$ python3 -q
>>> import numpy as np
>>> np.set_printoptions(precision=3, suppress=True, linewidth=140, floatmode="fixed")
>>> def tidy(a):
...     return np.round(a, 3) + 0
... 
>>> F = np.load("test7.npy")
>>> F
array([[ 5.140,  7.805,  8.122],
       [ 4.865,  7.990,  7.962],
       [ 0.064, -7.002, -7.086],
       [ 2.874, -4.868, -5.064]])
>>> vec = np.array([7, 9, 1])
>>> y = F @ vec
>>> tidy(np.linalg.solve(F.T @ F, F.T @ y))
array([7.000, 9.000, 1.000])
>>> tidy(y)
array([114.347, 113.927, -69.656, -28.758])
>>> rng = np.random.default_rng(326)
>>> y = y + 0.3 * rng.normal(size=4)
>>> tidy(y)
array([114.716, 113.858, -70.155, -28.962])
>>> beta, *_ = np.linalg.lstsq(F, y)
>>> tidy(np.linalg.norm(y - F @ beta))
np.float64(0.321)
>>> other = F / np.sqrt((F ** 2).mean(axis=1, keepdims=True))
>>> tidy(other[1])
array([0.686, 1.127, 1.123])
>>> tidy(np.linalg.norm(other, axis=1))
array([1.732, 1.732, 1.732, 1.732])
>>> np.linalg.matrix_rank(other) == np.linalg.matrix_rank(F)
np.True_
>>> X = np.loadtxt("a.csv", delimiter=",")
>>> X
array([[  5.000,   2.000,   4.000,   1.000,  -3.000],
       [  3.000,  -1.000,   6.000,   0.000,  -8.000],
       [  5.000,  -5.000,   4.000,  -4.000, -11.000],
       [  0.000,  -6.000,   0.000,  -2.000, -15.000],
       [ -2.000,  -4.000,  -4.000,  -6.000, -17.000],
       [ -1.000,  -3.000,   0.000,  -3.000, -18.000],
       [  1.000,  -2.000,   3.000,  -7.000, -23.000],
       [  4.000,   1.000,   1.000,  -4.000, -22.000],
       [  0.000,   3.000,   4.000,  -1.000, -19.000],
       [ -4.000,   3.000,   6.000,  -4.000, -23.000],
       [ -3.000,   1.000,   2.000,  -7.000, -18.000],
       [  1.000,   1.000,   4.000, -11.000, -20.000]])
>>> Z = X[[6, 5]].astype(float)
>>> for _ in range(6):
...     labels = np.linalg.norm(X[:, None] - Z, axis=-1).argmin(axis=1)
...     Z = np.array([X[labels == j].mean(axis=0) for j in range(2)])
... 
>>> labels
array([1, 1, 1, 1, 0, 0, 0, 0, 0, 0, 0, 0])
>>> np.bincount(labels)
array([8, 4])
>>> Z[1] - Z[0]
array([ 3.750, -2.500,  1.500,  4.125, 10.750])
>>> other = X / np.sqrt((X ** 2).mean(axis=1, keepdims=True))
>>> np.linalg.matrix_rank(X - X.mean(axis=1, keepdims=True))
np.int64(4)
>>> np.linalg.matrix_rank(other) == np.linalg.matrix_rank(X)
np.True_
>>> tidy(other[4])
array([-0.235, -0.471, -0.471, -0.706, -2.001])
